% ipython --no-banner

In [1]: import numpy as np

In [2]: from numpy import linalg as LA

In [3]: np.set_printoptions(suppress=True, linewidth=160)

In [4]: J = np.vander(np.arange(14) - 1, 4, increasing=True)

In [5]: J
Out[5]: 
array([[   1,   -1,    1,   -1],
       [   1,    0,    0,    0],
       [   1,    1,    1,    1],
       [   1,    2,    4,    8],
       [   1,    3,    9,   27],
       [   1,    4,   16,   64],
       [   1,    5,   25,  125],
       [   1,    6,   36,  216],
       [   1,    7,   49,  343],
       [   1,    8,   64,  512],
       [   1,    9,   81,  729],
       [   1,   10,  100, 1000],
       [   1,   11,  121, 1331],
       [   1,   12,  144, 1728]])

In [6]: # column 3 is much longer than the rest

In [7]: M2 = np.array([[-2, 3], [-3, 1], [2, 1], [1, -2]])

In [8]: M2.T @ J.T
Out[8]: 
array([[    2,    -2,    -2,     8,    34,    82,   158,   268,   418,   614,   862,  1168,  1538,  1978],
       [    5,     3,     3,    -7,   -39,  -105,  -217,  -387,  -627,  -949, -1365, -1887, -2527, -3297]])

In [9]: M2 @ J
---------------------------------------------------------------------------
ValueError                                Traceback (most recent call last)
Cell In[9], line 1
----> 1 M2 @ J

ValueError: matmul: Input operand 1 has a mismatch in its core dimension 0, with gufunc signature (n?,k),(k,m?)->(n?,m?) (size 14 is different from 2)

In [10]: J @ M2
Out[10]: 
array([[    2,     5],
       [   -2,     3],
       [   -2,     3],
       [    8,    -7],
       [   34,   -39],
       [   82,  -105],
       [  158,  -217],
       [  268,  -387],
       [  418,  -627],
       [  614,  -949],
       [  862, -1365],
       [ 1168, -1887],
       [ 1538, -2527],
       [ 1978, -3297]])

In [11]: np.einsum("ij->j", J)
Out[11]: array([  14,   77,  651, 6083])

In [12]: np.vstack([J, M2.T]).shape
Out[12]: (16, 4)

In [13]: def softmax(z):
    ...:     e = np.exp(z - z.max(axis=-1, keepdims=True))
    ...:     return e / e.sum(axis=-1, keepdims=True)
    ...: 

In [14]: np.round(softmax(J).sum(axis=1), 1)
Out[14]: array([1., 1., 1., 1., 1., 1., 1., 1., 1., 1., 1., 1., 1., 1.])

In [15]: np.round(softmax(J[10] + 5), 1) + 0
Out[15]: array([0., 0., 0., 1.])

In [16]: softmax(10 * J[10])
Out[16]: array([0., 0., 0., 1.])

In [17]: np.round(softmax(J[10]), 1) + 0
Out[17]: array([0., 0., 0., 1.])

In [18]: att = J @ J.T / np.sqrt(4)

In [19]: softmax(att).round(6).argmax(axis=1)
Out[19]: array([ 0,  0, 13, 13, 13, 13, 13, 13, 13, 13, 13, 13, 13, 13])
